$ ipython --no-banner

In [1]: import numpy as np

In [2]: import numpy.linalg as la

In [3]: np.set_printoptions(suppress=True, linewidth=100)

In [4]: rd = lambda a: np.round(a, 3) + 0

In [5]: Y = np.array([[0, -1], [2, 0], [1, -1]])

In [6]: W0 = np.tile(Y, (2, 3))

In [7]: W0
Out[7]: 
array([[ 0, -1,  0, -1,  0, -1],
       [ 2,  0,  2,  0,  2,  0],
       [ 1, -1,  1, -1,  1, -1],
       [ 0, -1,  0, -1,  0, -1],
       [ 2,  0,  2,  0,  2,  0],
       [ 1, -1,  1, -1,  1, -1]])

In [8]: W1 = np.array([[3, -2, -2],
   ...:     [-2, -3, 3],
   ...:     [3, -2, -3],
   ...:     [1, -3, -2],
   ...:     [1, -3, 1],
   ...:     [2, -2, 2]])

In [9]: coef = np.array([2, 0, 3])

In [10]: H = np.maximum(W0 @ W1 + coef, 0)

In [11]: rd((H > 0).mean(axis=0))
Out[11]: array([1.   , 0.667, 0.   ])

In [12]: H
Out[12]: 
array([[ 1,  8,  0],
       [16,  0,  0],
       [ 8,  1,  0],
       [ 1,  8,  0],
       [16,  0,  0],
       [ 8,  1,  0]])

In [13]: (H > 0).astype(int)
Out[13]: 
array([[1, 1, 0],
       [1, 0, 0],
       [1, 1, 0],
       [1, 1, 0],
       [1, 0, 0],
       [1, 1, 0]])

In [14]: cent = np.array([[3, 3], [0, 0], [-3, 3]])

In [15]: H @ cent
Out[15]: 
array([[ 3,  3],
       [48, 48],
       [24, 24],
       [ 3,  3],
       [48, 48],
       [24, 24]])

In [16]: (H @ cent).round(6).argmax(axis=1)
Out[16]: array([0, 0, 0, 0, 0, 0])

In [17]: U, sv, vt = la.svd(W0)

In [18]: evecs = vt[:(sv > 1e-8).sum()]

In [19]: rng = np.random.default_rng(54097)

In [20]: vec = W0[5] + 2 * W0[3] + rng.integers(2) * np.eye(6)[0]

In [21]: vec
Out[21]: array([ 1., -3.,  1., -3.,  1., -3.])

In [22]: rd(la.norm(vec - evecs.T @ evecs @ vec))
Out[22]: np.float64(0.0)

In [23]: np.allclose(evecs.T @ evecs @ vec, vec)
Out[23]: True

In [24]: rd(la.norm(W0, 1)), rd(la.norm(W0, np.inf))
Out[24]: (np.float64(6.0), np.float64(6.0))

In [25]: rd(la.norm(W0[4] - W0[3]))
Out[25]: np.float64(3.873)

In [26]: rd(la.norm(W0, 2))
Out[26]: np.float64(5.641)

In [27]: rk = la.matrix_rank(W0)

In [28]: rk
Out[28]: np.int64(2)

In [29]: N = la.svd(W0)[2][rk:].T

In [30]: rd(N @ N.T)
Out[30]: 
array([[ 0.667,  0.   , -0.333,  0.   , -0.333,  0.   ],
       [ 0.   ,  0.667,  0.   , -0.333,  0.   , -0.333],
       [-0.333,  0.   ,  0.667,  0.   , -0.333,  0.   ],
       [ 0.   , -0.333,  0.   ,  0.667,  0.   , -0.333],
       [-0.333,  0.   , -0.333,  0.   ,  0.667,  0.   ],
       [ 0.   , -0.333,  0.   , -0.333,  0.   ,  0.667]])

In [31]: N.shape
Out[31]: (6, 4)

In [32]: la.matrix_rank(W0, rtol=0.1)
Out[32]: np.int64(2)

In [33]: X = np.loadtxt("test12.csv", delimiter=",")

In [34]: X
Out[34]: 
array([[ 2.015,  0.657, -3.409, -3.798, -2.802, -4.783,  2.279,  0.436,  1.98 , -4.813,  2.503],
       [-3.914,  0.925, -3.257, -4.847, -0.833,  3.725,  1.615, -2.587, -0.469, -1.815,  4.727],
       [-3.711,  1.922, -5.129,  0.799,  1.24 ,  1.506, -4.715,  1.861,  5.057,  0.691,  0.198],
       [-1.46 ,  4.132, -2.763,  1.975,  2.846,  2.56 , -1.362,  1.224, -2.492, -4.438, -5.036],
       [ 0.271, -4.554,  3.3  , -1.224,  0.635, -1.509, -6.001,  2.148,  4.446,  0.205,  1.919],
       [ 3.96 ,  2.574,  1.09 , -0.778,  3.134,  4.263,  5.383,  3.874, -1.734,  0.804, -0.516],
       [-5.319,  2.713, -1.595, -2.107, -3.768, -1.479,  3.708,  1.072,  4.437,  1.197,  2.228],
       [-1.508,  2.843,  6.018,  1.116,  1.595,  0.226,  4.428, -3.038, -0.11 , -4.422, -1.089],
       [-1.03 ,  0.896, -0.894, -0.22 ,  0.793,  3.651,  4.814,  2.346,  5.04 ,  3.702,  3.942],
       [ 2.242,  1.224,  2.17 ,  1.669, -1.618,  4.65 , -7.791,  0.3  ,  0.382,  0.434,  0.784],
       [-3.654, -2.081,  4.684, -1.282, -1.179,  4.589,  0.993,  4.934,  2.408,  0.959, -2.06 ],
       [ 0.467, -2.807,  2.794,  2.621,  0.123,  0.726,  1.679,  2.915,  0.087,  7.077, -3.908],
       [-5.89 ,  0.315, -0.564,  3.848, -2.128,  0.377, -2.76 , -2.744, -0.286, -5.494,  0.066]])

In [35]: O, r_ = la.qr(X)

In [36]: rd(O.T @ O)
Out[36]: 
array([[1., 0., 0., 0., 0., 0., 0., 0., 0., 0., 0.],
       [0., 1., 0., 0., 0., 0., 0., 0., 0., 0., 0.],
       [0., 0., 1., 0., 0., 0., 0., 0., 0., 0., 0.],
       [0., 0., 0., 1., 0., 0., 0., 0., 0., 0., 0.],
       [0., 0., 0., 0., 1., 0., 0., 0., 0., 0., 0.],
       [0., 0., 0., 0., 0., 1., 0., 0., 0., 0., 0.],
       [0., 0., 0., 0., 0., 0., 1., 0., 0., 0., 0.],
       [0., 0., 0., 0., 0., 0., 0., 1., 0., 0., 0.],
       [0., 0., 0., 0., 0., 0., 0., 0., 1., 0., 0.],
       [0., 0., 0., 0., 0., 0., 0., 0., 0., 1., 0.],
       [0., 0., 0., 0., 0., 0., 0., 0., 0., 0., 1.]])

In [37]: rd(O @ r_)
Out[37]: 
array([[ 2.015,  0.657, -3.409, -3.798, -2.802, -4.783,  2.279,  0.436,  1.98 , -4.813,  2.503],
       [-3.914,  0.925, -3.257, -4.847, -0.833,  3.725,  1.615, -2.587, -0.469, -1.815,  4.727],
       [-3.711,  1.922, -5.129,  0.799,  1.24 ,  1.506, -4.715,  1.861,  5.057,  0.691,  0.198],
       [-1.46 ,  4.132, -2.763,  1.975,  2.846,  2.56 , -1.362,  1.224, -2.492, -4.438, -5.036],
       [ 0.271, -4.554,  3.3  , -1.224,  0.635, -1.509, -6.001,  2.148,  4.446,  0.205,  1.919],
       [ 3.96 ,  2.574,  1.09 , -0.778,  3.134,  4.263,  5.383,  3.874, -1.734,  0.804, -0.516],
       [-5.319,  2.713, -1.595, -2.107, -3.768, -1.479,  3.708,  1.072,  4.437,  1.197,  2.228],
       [-1.508,  2.843,  6.018,  1.116,  1.595,  0.226,  4.428, -3.038, -0.11 , -4.422, -1.089],
       [-1.03 ,  0.896, -0.894, -0.22 ,  0.793,  3.651,  4.814,  2.346,  5.04 ,  3.702,  3.942],
       [ 2.242,  1.224,  2.17 ,  1.669, -1.618,  4.65 , -7.791,  0.3  ,  0.382,  0.434,  0.784],
       [-3.654, -2.081,  4.684, -1.282, -1.179,  4.589,  0.993,  4.934,  2.408,  0.959, -2.06 ],
       [ 0.467, -2.807,  2.794,  2.621,  0.123,  0.726,  1.679,  2.915,  0.087,  7.077, -3.908],
       [-5.89 ,  0.315, -0.564,  3.848, -2.128,  0.377, -2.76 , -2.744, -0.286, -5.494,  0.066]])

In [38]: J = np.loadtxt("dump.csv", delimiter=",")

In [39]: J
Out[39]: 
array([[ 1.,  0.,  0.,  0.,  0.,  0.],
       [-9.,  1.,  0.,  0.,  0.,  0.],
       [-2.,  3.,  1.,  0.,  0.,  0.],
       [ 9., -8.,  9.,  1.,  0.,  0.],
       [ 3., -4., -8., -8.,  1.,  0.],
       [ 4.,  0., -5., -9., -3.,  1.]])

In [40]: # triangular

In [41]: r0, v = J[0], J[4]

In [42]: r0 @ r0
Out[42]: np.float64(1.0)

In [43]: p = (r0 @ v) / (r0 @ r0) * r0

In [44]: v - p
Out[44]: array([ 0., -4., -8., -8.,  1.,  0.])

In [45]: p
Out[45]: array([3., 0., 0., 0., 0., 0.])

In [46]: np.outer(r0, v)
Out[46]: 
array([[ 3., -4., -8., -8.,  1.,  0.],
       [ 0., -0., -0., -0.,  0.,  0.],
       [ 0., -0., -0., -0.,  0.,  0.],
       [ 0., -0., -0., -0.,  0.,  0.],
       [ 0., -0., -0., -0.,  0.,  0.],
       [ 0., -0., -0., -0.,  0.,  0.]])

In [47]: U, sv, vt = la.svd(J)

In [48]: np.argmax(sv[:-1] / (sv[1:] + 1e-6)) + 1
Out[48]: np.int64(5)

In [49]: rd(sv)
Out[49]: array([16.738, 16.602,  5.607,  4.598,  1.285,  0.   ])

In [50]: Y = U[:, :5] @ np.diag(sv[:5]) @ vt[:5]

In [51]: rd(la.norm(J - Y) / la.norm(J))
Out[51]: np.float64(0.0)

In [52]: la.matrix_rank(Y)
Out[52]: np.int64(5)

In [53]: rd(np.abs(J - Y).max())
Out[53]: np.float64(0.0)

In [54]: [round(float(x), 3) for x in la.svd(J, compute_uv=False)[:3]]
Out[54]: [16.738, 16.602, 5.607]

In [55]: np.argsort(-la.norm(J, axis=0).round(6), kind="stable")[:3]
Out[55]: array([0, 2, 3])

In [56]: la.matrix_rank(J, rtol=0.1)
Out[56]: np.int64(4)

In [57]: E = np.loadtxt("arr.csv", delimiter=",")

In [58]: E
Out[58]: 
array([[ -3.44 ,  -0.023,   1.026,   0.181,  -0.462,  -0.171,   0.054,  -0.507,  -0.066,  -0.231,
          0.829,  -0.895,  -0.027,  -0.056],
       [  0.466,  -0.43 ,  -6.276,  -0.155,  -3.12 ,   0.493,   0.006,   1.512,   0.023,  -0.026,
          0.121,  -0.233,  -0.003,  -0.121],
       [ -0.7  ,  -0.316,   2.524,   0.118,  -8.168,   0.191,  -0.025,  -0.921,   0.015,  -0.18 ,
         -1.623,   1.249,  -0.14 ,   0.225],
       [ -0.869,  -0.272, -10.448,  -0.325,  -1.88 ,  -0.81 ,  -0.038,   0.609,  -0.067,  -0.448,
          3.047,  -0.058,   0.01 ,   0.038],
       [  0.4  ,  -0.915,   4.749,  -0.171,   1.265,   1.051,  -0.076,  -1.988,  -0.081,  -0.012,
         -0.774,  -0.325,  -0.123,  -0.057],
       [ -1.264,   0.101,  -4.568,  -0.068,   5.591,  -0.205,   0.084,   0.873,   0.039,  -0.461,
          1.364,   0.058,   0.019,  -0.229],
       [ -1.824,   0.205,   1.749,  -0.328,   4.305,   0.954,  -0.05 ,   6.227,  -0.125,  -0.415,
          0.444,   0.564,  -0.061,  -0.056],
       [  2.811,   0.597,  -2.916,   0.215,  -4.375,   0.727,   0.097,   5.299,   0.102,   0.179,
          1.317,  -0.334,   0.014,   0.105],
       [  0.661,   0.675,   6.092,  -0.183,   1.434,   0.692,   0.005,  -2.972,  -0.043,  -0.258,
          0.889,   0.319,  -0.007,   0.013],
       [  0.184,  -0.063,  -5.092,  -0.166,   0.051,  -0.389,  -0.063,  -3.18 ,  -0.051,  -0.069,
          1.717,   0.404,   0.045,   0.108],
       [  0.832,   0.817,  -9.542,   0.1  ,   1.15 ,  -1.755,   0.011,   1.934,  -0.134,  -0.029,
         -0.388,   0.109,  -0.035,  -0.104],
       [  0.643,  -0.635, -10.497,   0.12 ,   7.131,  -0.73 ,  -0.005,  -0.49 ,  -0.077,   0.049,
         -0.544,  -0.083,  -0.041,   0.117],
       [ -0.845,   0.61 ,   7.93 ,  -0.342,   2.35 ,  -0.068,  -0.048,  -2.836,   0.171,  -0.119,
          0.362,  -0.125,   0.079,   0.165],
       [ -1.222,  -0.915,   1.779,   0.309,   4.082,  -1.803,  -0.016,  -1.345,   0.007,   0.405,
         -3.462,   0.321,   0.01 ,  -0.031],
       [ -0.552,  -0.892,   0.824,  -0.566,   2.359,   0.197,  -0.068,  -1.603,   0.021,   0.186,
         -1.713,  -0.285,   0.049,   0.095],
       [  2.574,   0.179,   0.777,   0.415,  -5.359,  -0.179,   0.005,   0.381,   0.18 ,   0.372,
         -0.186,  -0.105,   0.031,   0.037],
       [  1.143,  -0.63 ,  -3.075,   0.344,   1.99 ,   0.348,   0.004,   4.659,  -0.04 ,   0.037,
          2.848,  -0.19 ,   0.048,   0.266],
       [ -1.015,   0.022,   6.827,   0.061,   1.608,   0.366,   0.107,   0.03 ,  -0.083,  -0.323,
         -1.054,  -0.321,   0.022,   0.193],
       [ -1.487,  -0.158,   1.767,   0.043,  -6.992,  -1.461,  -0.036,   0.183,  -0.039,  -0.117,
          1.302,  -0.44 ,   0.091,  -0.02 ],
       [  0.223,  -0.36 ,  -4.435,   0.082,  -3.257,   0.808,  -0.025,   3.682,  -0.012,  -0.006,
          4.135,  -0.051,   0.052,  -0.074],
       [  0.715,   0.098,   4.33 ,  -0.598,  -1.676,   0.779,  -0.016,   0.622,   0.252,   0.341,
         -1.077,   0.082,  -0.046,  -0.137],
       [ -0.586,  -0.057,   7.369,  -0.493,  -2.113,   0.701,  -0.026,   1.631,  -0.063,  -0.061,
         -1.67 ,  -0.151,   0.007,  -0.038],
       [ -0.36 ,   0.163,  -1.306,  -0.468,  -4.508,   1.212,  -0.115,   3.728,   0.082,  -0.13 ,
          1.411,  -0.1  ,  -0.065,   0.194],
       [ -1.594,   0.973, -12.044,   0.042,   3.494,   0.413,  -0.039,  -0.512,   0.145,   0.195,
         -0.492,  -0.255,   0.095,  -0.135],
       [  1.595,   0.627,   0.609,   0.013,  -1.876,  -0.679,  -0.08 ,  -2.176,  -0.035,   0.163,
          0.222,  -0.523,  -0.039,  -0.044],
       [ -0.177,   0.386,  -6.642,   0.291,   4.811,  -0.901,   0.061,   2.051,   0.198,  -0.058,
         -3.313,   0.697,  -0.013,  -0.39 ],
       [ -0.059,  -0.172,   8.815,  -0.115,   0.   ,   0.745,   0.075,   1.092,  -0.016,  -0.088,
         -1.772,  -0.533,   0.076,   0.14 ],
       [  2.05 ,   0.012,  -0.298,   0.256,  -2.949,  -0.576,   0.065,   3.307,  -0.113,  -0.14 ,
          2.368,  -0.617,   0.044,   0.102],
       [  1.386,  -0.629,   4.787,  -0.195,  -4.273,  -0.246,  -0.091,   4.355,  -0.002,  -0.077,
         -0.368,   0.246,  -0.037,   0.121],
       [ -1.725,   0.227,  -0.771,   0.045,   3.624,  -0.64 ,  -0.03 ,  -1.077,   0.077,  -0.274,
         -1.665,   0.698,   0.066,  -0.328]])

In [59]: Y = np.c_[E[:, :10] @ np.array([[3, -2, 1, -3, -1, 1, 1, -2, -1, 1],
    ...:     [0, 1, -1, -3, -1, -1, -1, 0, 3, -2],
    ...:     [2, -1, 3, 2, 2, 0, 3, -2, 1, -1],
    ...:     [-1, -2, 2, 2, 3, -2, -2, -1, -1, 1],
    ...:     [2, -2, -3, 0, 3, 2, 3, 2, -1, -1],
    ...:     [3, -2, -3, -1, 3, 1, 0, 2, 1, 1],
    ...:     [-3, -2, 0, 0, 2, -3, 0, 3, -1, 2],
    ...:     [-2, 0, -1, 0, -3, -3, -3, -2, 1, 1],
    ...:     [1, 3, -3, 1, 1, -2, -2, 2, -2, 2],
    ...:     [3, 2, 0, -3, 2, -3, -2, 1, -1, 1]]), np.array([-2, 2, -1, -1, 3, -2, -3, 1, 1, 2, 1, -2, 3, 3, -1, -2, 3, 2, 1, -1, 1, 1, 2, 0, 1, 3, 3, -2, 0, -1])]

In [60]: rd(Y)
Out[60]: 
array([[ -9.793,   5.967,   2.627,  13.601,   5.26 ,  -2.69 ,   0.028,   4.194,   4.309,  -4.71 ,
         -2.   ],
       [-18.857,  10.483, -11.942, -13.362, -25.487,  -9.063, -31.512,   3.535,  -2.778,  12.604,
          2.   ],
       [-11.541,  14.013,  32.231,   8.696, -15.145, -13.417, -14.459, -18.103,   9.771,   4.764,
         -1.   ],
       [-31.883,  16.923, -24.929, -16.036, -31.666,  -4.752, -37.728,  15.665,  -7.771,  10.819,
         -1.   ],
       [ 20.639, -10.869,  10.503,   9.605,  22.155,  11.628,  25.849,  -1.921,  -0.177,  -5.218,
          3.   ],
       [ -5.635,  -4.412, -32.353,  -4.156,   4.647,   8.182,   0.065,  20.627,  -7.557,  -2.104,
         -2.   ],
       [ -3.848,  -8.863, -19.067,   7.865,   0.174,  -8.845,  -0.812,  -2.273,   8.107,  -2.2  ,
         -3.   ],
       [-14.433,   5.227,  -0.765, -16.788, -34.782, -23.168, -36.548, -17.225,   5.77 ,  15.726,
          1.   ],
       [ 24.406, -11.28 ,  14.619,   7.849,  25.044,  13.673,  32.448,  -3.456,   4.264, -11.012,
          1.   ],
       [ -4.24 ,   5.504, -11.014, -10.334,  -2.592,  10.33 ,  -4.764,  15.306,  -8.685,   1.319,
          2.   ],
       [-23.775,   9.223, -28.128, -22.123, -28.22 ,  -5.12 , -30.837,  11.978,  -8.708,   7.594,
          1.   ],
       [ -6.048,  -4.589, -48.455, -20.272,   0.042,  16.062,  -7.534,  33.25 , -21.406,   4.064,
         -2.   ],
       [ 23.793,  -9.139,  17.128,  16.477,  30.26 ,  12.528,  38.473,  -3.513,   5.518, -15.464,
          3.   ],
       [  6.298,  -4.563,   0.135,  11.182,  18.279,   8.29 ,  19.869,   6.196,  -7.686,  -7.705,
          3.   ],
       [  9.856,  -4.021,  -4.448,   4.114,  14.128,  10.8  ,  15.416,   8.364,  -4.659,  -3.831,
         -1.   ],
       [ -1.875,   5.774,  21.249,  -6.632, -16.777, -11.966, -14.428, -18.208,   3.149,   8.157,
         -2.   ],
       [ -7.3  ,  -5.259, -18.317,  -7.5  , -12.552,  -8.607, -16.141,  -1.153,  -3.396,   8.804,
          3.   ],
       [ 13.429,  -9.954,  13.863,  17.275,  20.147,   3.147,  24.868,  -7.965,   7.017,  -9.312,
          2.   ],
       [-19.985,  17.59 ,  29.351,  10.328, -20.945, -16.872, -17.327, -18.178,   8.682,   2.552,
          1.   ],
       [-19.692,   8.365,  -8.857,  -9.097, -26.954, -16.216, -33.667,  -4.025,   1.982,  13.127,
         -1.   ],
       [ 10.467,  -1.202,  13.724,   3.475,   2.398,  -4.105,   6.723, -11.733,   6.755,  -0.519,
          1.   ],
       [  7.92 ,  -2.703,  23.386,  15.1  ,   4.536,  -7.574,  11.58 , -19.424,  12.935,  -4.128,
          1.   ],
       [-16.023,   9.933,   0.537,  -3.697, -25.299, -18.004, -28.117, -10.559,   9.54 ,   9.404,
          2.   ],
       [-18.814,   9.21 , -50.259, -22.994,  -9.627,   5.528, -27.445,  36.44 , -11.612,   5.36 ,
          0.   ],
       [  5.247,   2.293,  12.767,  -5.267,  -1.971,   2.86 ,   3.413,  -5.326,  -0.11 ,  -1.301,
          1.   ],
       [-11.448,  -0.664, -34.282, -12.056,  -6.839,   1.018, -13.071,  17.586,  -9.658,   2.783,
          3.   ],
       [ 17.114, -10.503,  23.049,  17.596,  16.433,  -2.117,  23.72 , -17.986,  10.355,  -6.778,
          3.   ],
       [ -9.67 ,   1.999,   9.263,  -5.387, -22.649, -14.418, -17.63 , -17.595,   3.413,   8.024,
         -2.   ],
       [ -4.027,   1.262,  25.194,   7.388, -18.728, -18.944,  -8.96 , -30.253,  10.263,   5.781,
          0.   ],
       [  0.065,  -1.867, -12.281,   4.581,  11.743,   8.555,  10.142,  12.859,  -3.601,  -6.884,
         -1.   ]])

In [61]: rd(la.norm(la.qr(E)[0].T @ Y, axis=0) ** 2 / ((Y ** 2).sum(axis=0) + 1e-12))
Out[61]: array([1.   , 1.   , 1.   , 1.   , 1.   , 1.   , 1.   , 1.   , 1.   , 1.   , 0.207])

In [62]: la.matrix_rank(np.c_[E, Y])
Out[62]: np.int64(15)

In [63]: rd(la.norm(Y - E @ la.lstsq(E, Y)[0], axis=0))
Out[63]: array([0.   , 0.   , 0.   , 0.   , 0.   , 0.   , 0.   , 0.   , 0.   , 0.   , 9.385])

In [64]: la.matrix_rank(Y)
Out[64]: np.int64(11)

In [65]: rd(la.lstsq(E, Y[:, 0])[0])
Out[65]: array([ 3.,  0.,  2., -1.,  2.,  3., -3., -2.,  1.,  3.,  0.,  0.,  0.,  0.])
